% python3 -q
>>> import numpy as np
>>> from numpy import linalg as LA
>>> np.set_printoptions(suppress=True, linewidth=140)
>>> X = np.load("a.npy")
>>> X.round(1)
array([[ 1. ,  0. ,  0. ,  0. ,  0. ,  0. ,  0. ,  0. ],
       [ 0. ,  0.9,  0. ,  0. , -0.4,  0. ,  0. ,  0. ],
       [ 0. ,  0. ,  1. ,  0. ,  0. ,  0. ,  0. ,  0. ],
       [ 0. ,  0. ,  0. ,  1. ,  0. ,  0. ,  0. ,  0. ],
       [ 0. ,  0.4,  0. ,  0. ,  0.9,  0. ,  0. ,  0. ],
       [ 0. ,  0. ,  0. ,  0. ,  0. ,  1. ,  0. ,  0. ],
       [ 0. ,  0. ,  0. ,  0. ,  0. ,  0. ,  1. ,  0. ],
       [ 0. ,  0. ,  0. ,  0. ,  0. ,  0. ,  0. ,  1. ]])
>>> np.round((X + X.T) / 2, 1)
array([[1. , 0. , 0. , 0. , 0. , 0. , 0. , 0. ],
       [0. , 0.9, 0. , 0. , 0. , 0. , 0. , 0. ],
       [0. , 0. , 1. , 0. , 0. , 0. , 0. , 0. ],
       [0. , 0. , 0. , 1. , 0. , 0. , 0. , 0. ],
       [0. , 0. , 0. , 0. , 0.9, 0. , 0. , 0. ],
       [0. , 0. , 0. , 0. , 0. , 1. , 0. , 0. ],
       [0. , 0. , 0. , 0. , 0. , 0. , 1. , 0. ],
       [0. , 0. , 0. , 0. , 0. , 0. , 0. , 1. ]])
>>> round(float(LA.det(X)), 1)
1.0
>>> X.inv()
Traceback (most recent call last):
  File "<python-input-7>", line 1, in <module>
    X.inv()
    ^^^^^
AttributeError: 'numpy.ndarray' object has no attribute 'inv'
>>> np.round((X - X.T) / 2, 1)
array([[ 0. ,  0. ,  0. ,  0. ,  0. ,  0. ,  0. ,  0. ],
       [ 0. ,  0. ,  0. ,  0. , -0.4,  0. ,  0. ,  0. ],
       [ 0. ,  0. ,  0. ,  0. ,  0. ,  0. ,  0. ,  0. ],
       [ 0. ,  0. ,  0. ,  0. ,  0. ,  0. ,  0. ,  0. ],
       [ 0. ,  0.4,  0. ,  0. ,  0. ,  0. ,  0. ,  0. ],
       [ 0. ,  0. ,  0. ,  0. ,  0. ,  0. ,  0. ,  0. ],
       [ 0. ,  0. ,  0. ,  0. ,  0. ,  0. ,  0. ,  0. ],
       [ 0. ,  0. ,  0. ,  0. ,  0. ,  0. ,  0. ,  0. ]])
>>> np.round(LA.matrix_power(X, 2), 1)
array([[ 1. ,  0. ,  0. ,  0. ,  0. ,  0. ,  0. ,  0. ],
       [ 0. ,  0.7,  0. ,  0. , -0.7,  0. ,  0. ,  0. ],
       [ 0. ,  0. ,  1. ,  0. ,  0. ,  0. ,  0. ,  0. ],
       [ 0. ,  0. ,  0. ,  1. ,  0. ,  0. ,  0. ,  0. ],
       [ 0. ,  0.7,  0. ,  0. ,  0.7,  0. ,  0. ,  0. ],
       [ 0. ,  0. ,  0. ,  0. ,  0. ,  1. ,  0. ,  0. ],
       [ 0. ,  0. ,  0. ,  0. ,  0. ,  0. ,  1. ,  0. ],
       [ 0. ,  0. ,  0. ,  0. ,  0. ,  0. ,  0. ,  1. ]])
>>> assert X == X.T
Traceback (most recent call last):
  File "<python-input-10>", line 1, in <module>
    assert X == X.T
           ^^^^^^^^
ValueError: The truth value of an array with more than one element is ambiguous. Use a.any() or a.all()
>>> x = np.array([8, 6, -1, -8, -7, -1, 3, -2])
>>> 8 - LA.matrix_rank(X - np.eye(8), tol=1e-8)
np.int64(6)
>>> np.round(LA.inv(X), 1)
array([[ 1. ,  0. ,  0. ,  0. ,  0. ,  0. ,  0. ,  0. ],
       [ 0. ,  0.9,  0. ,  0. ,  0.4,  0. ,  0. ,  0. ],
       [ 0. ,  0. ,  1. ,  0. ,  0. ,  0. ,  0. ,  0. ],
       [ 0. ,  0. ,  0. ,  1. ,  0. ,  0. ,  0. ,  0. ],
       [ 0. , -0.4,  0. ,  0. ,  0.9,  0. ,  0. ,  0. ],
       [ 0. ,  0. ,  0. ,  0. ,  0. ,  1. ,  0. ,  0. ],
       [ 0. ,  0. ,  0. ,  0. ,  0. ,  0. ,  1. ,  0. ],
       [ 0. ,  0. ,  0. ,  0. ,  0. ,  0. ,  0. ,  1. ]])
>>> np.round(LA.det(X), 1)
np.float64(1.0)
>>> [p for p in range(1, 25) if np.allclose(LA.matrix_power(X, p), np.eye(8))]
[]
>>> np.round(np.sort(np.abs(np.degrees(np.angle(LA.eigvals(X))))), 1)
array([ 0.,  0.,  0.,  0.,  0.,  0., 22., 22.])
>>> F = np.array([[1, 1, 6], [6, 4, 3], [6, 7, 6]])
>>> F
array([[1, 1, 6],
       [6, 4, 3],
       [6, 7, 6]])
>>> F.inv()
Traceback (most recent call last):
  File "<python-input-19>", line 1, in <module>
    F.inv()
    ^^^^^
AttributeError: 'numpy.ndarray' object has no attribute 'inv'
>>> round(LA.det(F), 1)
np.float64(93.0)
>>> np.allclose(F @ F.T, F.T @ F)
False
>>> (F - F.T) / 2
array([[ 0. , -2.5,  0. ],
       [ 2.5,  0. , -2. ],
       [ 0. ,  2. ,  0. ]])
>>> rng = np.random.default_rng(437)
>>> z = rng.permutation(3)
>>> z
array([2, 1, 0])
>>> Y = F[z][:, z]
>>> np.round(np.sort(np.abs(LA.eigvals(Y))), 1)
array([ 2.6,  2.6, 13.6])
>>> Y
array([[6, 7, 6],
       [3, 4, 6],
       [6, 1, 1]])
>>> np.diag(Y)
array([6, 4, 1])
>>> round(LA.det(Y), 1), np.round(LA.det(F[z]), 1)
(np.float64(93.0), np.float64(-93.0))
>>> x = np.array([2, 3, 0])
>>> a = np.maximum(Y @ x, 0)
>>> a
array([33, 18, 15])
>>> Y.T @ a
array([342, 318, 321])
>>> np.maximum(Y @ (3 * x), 0)
array([99, 54, 45])
>>> Y * (a > 1e-9)[:, None]
array([[6, 7, 6],
       [3, 4, 6],
       [6, 1, 1]])
>>> np.round(np.tanh(Y @ x), 1)
array([1., 1., 1.])
>>> mat = np.load("data.npy")
>>> mat
array([[ 0, -2,  0],
       [ 0,  0, -1],
       [-1,  0,  0]])
>>> Y = np.array([[-2, 1, 0], [-2, 2, 0], [-1, 2, -1]])
>>> np.einsum("ij->j", mat)
array([-1, -2, -1])
>>> np.einsum("ik,kj->ij", mat, Y)
array([[ 4, -4,  0],
       [ 1, -2,  1],
       [ 2, -1,  0]])
>>> Y.T @ mat.T
array([[ 4,  1,  2],
       [-4, -2, -1],
       [ 0,  1,  0]])
>>> mat @ Y
array([[ 4, -4,  0],
       [ 1, -2,  1],
       [ 2, -1,  0]])
>>> Uu, sigma, vt = LA.svd(mat, full_matrices=False)
>>> np.round(np.cumsum(sigma ** 2) / np.sum(sigma ** 2), 1)
array([0.7, 0.8, 1. ])
>>> (sigma > 1e-8).sum()
np.int64(3)
>>> sigma
array([2., 1., 1.])
>>> np.abs(vt[0])
array([0., 1., 0.])
>>> sigma / sigma[0]
array([1. , 0.5, 0.5])
>>> np.round(np.sqrt((sigma ** 2).sum()), 1), round(float(LA.norm(mat)), 1)
(np.float64(2.4), 2.4)
>>> vt @ vt.T
array([[1., 0., 0.],
       [0., 1., 0.],
       [0., 0., 1.]])
>>> hat = np.triu(np.array([[0, 1, 2], [0, 2, 2], [0, 1, 1]]), 1) + np.eye(3)
>>> Y = hat @ mat @ LA.inv(hat)
>>> LA.matrix_rank(Y)
np.int64(3)
>>> np.trace(Y), np.trace(mat)
(np.float64(0.0), np.int64(0))
>>> Q = mat.astype(float).copy()
>>> for j in range(3):
...     Q[:, j] -= Q[:, :j] @ (Q[:, :j].T @ Q[:, j])
...     Q[:, j] /= LA.norm(Q[:, j])
... 
>>> Q.T @ mat
array([[1., 0., 0.],
       [0., 2., 0.],
       [0., 0., 1.]])
>>> Q
array([[ 0., -1.,  0.],
       [ 0.,  0., -1.],
       [-1.,  0.,  0.]])
>>> W2 = 3 * np.array([[-1.1, 0.2, -0.6, 0.3, 0.4, 2.0, 0.5, -0.7],
...     [-0.8, 0.2, 0.8, -0.8, 1.8, -0.1, 0.2, -1.6]])
>>> z = rng.integers(0, 2, 12)
>>> W0 = W2[z] + rng.normal(size=(12, 8))
>>> W0.round(1)
array([[-1.3,  0.1,  1.4, -2.4,  4.5,  0.4,  1. , -2.8],
       [-2.4,  0.1,  0.6,  2.2, -0.1,  5.4,  1.5, -4. ],
       [-3.6,  1.1, -2.8,  1. ,  1.5,  7.9,  0.1, -1.7],
       [-1.2, -0.6,  3.4, -2.5,  5. , -1.7,  1.7, -6.8],
       [-2.2,  0.2,  2.2, -1.4,  4.7,  0.4, -0.8, -5. ],
       [-3.6, -2.1, -3.2,  2.3,  2.1,  6.4,  1.5, -0.5],
       [-4.6,  1. , -1.7,  1.1,  2. ,  4.6,  2. , -0.9],
       [-1.6,  2.1,  4.5, -1.4,  6. , -0.4, -0.8, -5. ],
       [-6. , -0.2, -0.5,  0.2,  2.5,  8.4,  1.8, -1.1],
       [-2.9,  0.3,  3.4, -1.3,  6.1, -0.4,  0.1, -5.1],
       [-2.2, -0.2,  2.7, -6.3,  5.2,  1. ,  0.4, -3.9],
       [-3. , -0.2, -1.6,  1.6,  1.2,  4.3,  0.3, -2.3]])
>>> r0 = np.array([3, 0, 1])
>>> np.round(np.convolve(W0[9], r0), 1)
array([ -8.6,   0.9,   7.2,  -3.7,  21.7,  -2.6,   6.4, -15.8,   0.1,  -5.1])
>>> np.round(np.polyval(r0, W0[9]), 1)
array([ 25.7,   1.3,  35. ,   6.4, 112.5,   1.5,   1. ,  79.9])
>>> Y = np.c_[W0[:, :6] @ np.array([[3, -1, 4, 4, 5, -1],
...     [3, 5, -1, -3, 4, 4],
...     [1, -3, 4, -5, -2, 3],
...     [5, 2, -3, -2, 1, -4],
...     [-2, 3, 2, 3, -3, -1],
...     [-2, 1, 4, 2, 0, 3]]), np.array([2, 3, 1, -2, 3, 2, -3, 0, -3, -2, -2, 3])]
>>> Y.round(1)
array([[-24. ,   6.6,  18.3,   6.4, -24.9,  12.4,   2. ],
       [ -5.7,  10.6,   7.5,  -6.5, -10.3,  11.6,   3. ],
       [-24.3,  31.8,   5.2,  15.2, -11.4,  17.7,   1. ],
       [-21. ,  -3.7,  20.1,  -3.6, -32.5,   9.2,  -2. ],
       [-20.8,   8.7,  15.1,  -2.8, -30. ,  11.8,   3. ],
       [-25.6,  20.1,  -2.1,  22.3, -23.9,  -6.4,   2. ],
       [-20.3,  27.5,  -7.2,   0.2, -20.5,  10.9,  -3. ],
       [-12.3,  13.2,  24.2, -14.9, -27.9,  21.7,   0. ],
       [-40. ,  22.8,  12.4,   3.1, -36.8,  25.9,  -3. ],
       [-22.4,   9.5,  16.3,  -9.1, -39.5,  12.2,  -2. ],
       [-48.6,  -2.9,  35.7,   8.3, -39.5,  32.7,  -2. ],
       [-14.5,  18. ,  -3.1,   6.1, -14.5,   2.8,   3. ]])
>>> np.round(LA.norm(LA.qr(W0)[0].T @ Y, axis=0) ** 2 / ((Y ** 2).sum(axis=0) + 1e-12), 1)
array([1. , 1. , 1. , 1. , 1. , 1. , 0.7])
>>> LA.matrix_rank(Y)
np.int64(7)
>>> np.round(LA.norm(Y - W0 @ LA.lstsq(W0, Y)[0], axis=0), 1) + 0
array([0. , 0. , 0. , 0. , 0. , 0. , 4.4])
>>> z = rng.permutation(8)
>>> z
array([3, 2, 6, 0, 5, 1, 7, 4])
>>> Y = X[z][:, z]
>>> round(np.trace(Y), 1)
np.float64(7.9)
>>> np.allclose(Y, X)
False
>>> Y.round(1)
array([[ 1. ,  0. ,  0. ,  0. ,  0. ,  0. ,  0. ,  0. ],
       [ 0. ,  1. ,  0. ,  0. ,  0. ,  0. ,  0. ,  0. ],
       [ 0. ,  0. ,  1. ,  0. ,  0. ,  0. ,  0. ,  0. ],
       [ 0. ,  0. ,  0. ,  1. ,  0. ,  0. ,  0. ,  0. ],
       [ 0. ,  0. ,  0. ,  0. ,  1. ,  0. ,  0. ,  0. ],
       [ 0. ,  0. ,  0. ,  0. ,  0. ,  0.9,  0. , -0.4],
       [ 0. ,  0. ,  0. ,  0. ,  0. ,  0. ,  1. ,  0. ],
       [ 0. ,  0. ,  0. ,  0. ,  0. ,  0.4,  0. ,  0.9]])
>>> feats = np.array([[-1, 0, 1, 2, 3, 4, 5, 6],
...     [7, 8, 9, 10, 11, 12, 13, 14],
...     [15, 16, 17, 18, 19, 20, 21, 22],
...     [23, 24, 25, 26, 27, 28, 29, 30],
...     [31, 32, 33, 34, 35, 36, 37, 38],
...     [39, 40, 41, 42, 43, 44, 45, 46],
...     [47, 48, 49, 50, 51, 52, 53, 54],
...     [55, 56, 57, 58, 59, 60, 61, 62]])
>>> Uu, sigma, vt = LA.svd(feats)
>>> V = vt[:(sigma > 1e-8).sum()]
>>> x = feats[1] + 4 * feats[3] + rng.integers(2) * np.eye(8)[7]
>>> x
array([ 99., 104., 109., 114., 119., 124., 129., 135.])
>>> np.round(np.diag(V.T @ V), 1)
array([0.4, 0.3, 0.2, 0.1, 0.1, 0.2, 0.3, 0.4])
>>> np.round(V.T @ V, 1) + 0
array([[ 0.4,  0.3,  0.2,  0.2,  0.1,  0. , -0.1, -0.2],
       [ 0.3,  0.3,  0.2,  0.2,  0.1,  0. ,  0. , -0.1],
       [ 0.2,  0.2,  0.2,  0.1,  0.1,  0.1,  0. ,  0. ],
       [ 0.2,  0.2,  0.1,  0.1,  0.1,  0.1,  0.1,  0.1],
       [ 0.1,  0.1,  0.1,  0.1,  0.1,  0.1,  0.2,  0.2],
       [ 0. ,  0. ,  0.1,  0.1,  0.1,  0.2,  0.2,  0.2],
       [-0.1,  0. ,  0. ,  0.1,  0.2,  0.2,  0.3,  0.3],
       [-0.2, -0.1,  0. ,  0.1,  0.2,  0.2,  0.3,  0.4]])
>>> np.allclose(V.T @ V @ x, x)
False
>>> np.round(LA.norm(x - V.T @ V @ x), 1)
np.float64(0.8)
>>> rank = LA.matrix_rank(feats)
>>> rank
np.int64(2)
>>> null = LA.svd(feats)[2][rank:].T
>>> null.shape
(8, 6)
>>> np.round(null @ null.T, 1) + 0
array([[ 0.6, -0.3, -0.3, -0.2, -0.1,  0. ,  0.1,  0.2],
       [-0.3,  0.7, -0.2, -0.2, -0.1,  0. ,  0. ,  0.1],
       [-0.3, -0.2,  0.8, -0.1, -0.1, -0.1,  0. ,  0. ],
       [-0.2, -0.2, -0.1,  0.9, -0.1, -0.1, -0.1, -0.1],
       [-0.1, -0.1, -0.1, -0.1,  0.9, -0.1, -0.2, -0.2],
       [ 0. ,  0. , -0.1, -0.1, -0.1,  0.8, -0.2, -0.2],
       [ 0.1,  0. ,  0. , -0.1, -0.2, -0.2,  0.7, -0.3],
       [ 0.2,  0.1,  0. , -0.1, -0.2, -0.2, -0.3,  0.6]])
>>> Uu, sigma, vt = LA.svd(feats)
>>> sigma.round(1) + 0
array([285.1,   9.4,   0. ,   0. ,   0. ,   0. ,   0. ,   0. ])
>>> Y = Uu[:, :2] @ np.diag(sigma[:2]) @ vt[:2]
>>> Y.round(1) + 0
array([[-1.,  0.,  1.,  2.,  3.,  4.,  5.,  6.],
       [ 7.,  8.,  9., 10., 11., 12., 13., 14.],
       [15., 16., 17., 18., 19., 20., 21., 22.],
       [23., 24., 25., 26., 27., 28., 29., 30.],
       [31., 32., 33., 34., 35., 36., 37., 38.],
       [39., 40., 41., 42., 43., 44., 45., 46.],
       [47., 48., 49., 50., 51., 52., 53., 54.],
       [55., 56., 57., 58., 59., 60., 61., 62.]])
>>> LA.matrix_rank(Y)
np.int64(2)
>>> LA.matrix_rank(feats, rtol=0.05)
np.int64(1)
>>> E = np.diag(np.array([-4, 4, -1])) + 4 * np.eye(3, k=1) + 4 * np.eye(3, k=-1)
>>> E
array([[-4.,  4.,  0.],
       [ 4.,  4.,  4.],
       [ 0.,  4., -1.]])
>>> round(LA.eigvals(E).sum().real, 1)
np.float64(-1.0)
>>> np.round(LA.det(E[::-1]), 1)
np.float64(-96.0)
>>> round(float(LA.det(E.T)), 1)
96.0
>>> [round(float(LA.det(E[:i, :i])), 2) + 0 for i in range(1, 4)]
[-4.0, -32.0, 96.0]
>>> round(LA.eigvalsh(E).min(), 1)
np.float64(-6.2)
>>> try:
...     LA.cholesky(E)
... except LA.LinAlgError as e:
...     print("failed:", e)
... 
failed: Matrix is not positive definite
>>> z = rng.permutation(3)
>>> z
array([2, 0, 1])
>>> Y = E[z][:, z]
>>> np.allclose(Y, E)
False
>>> np.round(np.sort(np.abs(LA.eigvals(Y))), 1)
array([2.1, 6.2, 7.3])
>>> np.diag(Y)
array([-1., -4.,  4.])
>>> K = np.load("m.npy")
>>> K
array([[-2,  3, -3,  1,  1, -1, -1,  1,  2,  3],
       [ 1,  2,  0, -3,  2, -1,  3, -2,  0, -2],
       [ 1,  1,  1,  0, -1,  0,  0,  2, -2, -2],
       [ 1, -3,  2, -1, -1,  2,  1, -2, -3,  2],
       [-2, -1, -3,  2, -2, -3, -2,  2, -2, -3],
       [ 3,  0,  1, -1, -1,  2,  1, -1, -1,  0]])
>>> K.ravel(order="F")
array([-2,  1,  1,  1, -2,  3,  3,  2,  1, -3, -1,  0, -3,  0,  1,  2, -3,  1,  1, -3,  0, -1,  2, -1,  1,  2, -1, -1, -2, -1, -1, -1,  0,
        2, -3,  2, -1,  3,  0,  1, -2,  1,  1, -2,  2, -2,  2, -1,  2,  0, -2, -3, -2, -1,  3, -2, -2,  2, -3,  0])
>>> T = K.reshape(6, 2, -1)
>>> np.einsum("ihd,jhd->hij", T, T).shape
(2, 6, 6)
>>> W1 = np.array([[2, 0],
...     [1, 1],
...     [2, 0],
...     [1, 1],
...     [0, 2],
...     [0, 2],
...     [2, 1],
...     [2, 0],
...     [0, 0],
...     [2, 1]])
>>> beta = np.array([0, 0])
>>> H = np.maximum(K @ W1 + beta, 0)
>>> (H > 0).astype(int)
array([[0, 1],
       [0, 1],
       [1, 0],
       [1, 1],
       [0, 0],
       [1, 1]])
>>> W2 = np.array([[1, 2, 2], [3, 2, 1]])
>>> (H @ W2).round(6).argmax(axis=1)
array([0, 0, 1, 1, 0, 1])
>>> W1 @ W2
array([[2, 4, 4],
       [4, 4, 3],
       [2, 4, 4],
       [4, 4, 3],
       [6, 4, 2],
       [6, 4, 2],
       [5, 6, 5],
       [2, 4, 4],
       [0, 0, 0],
       [5, 6, 5]])
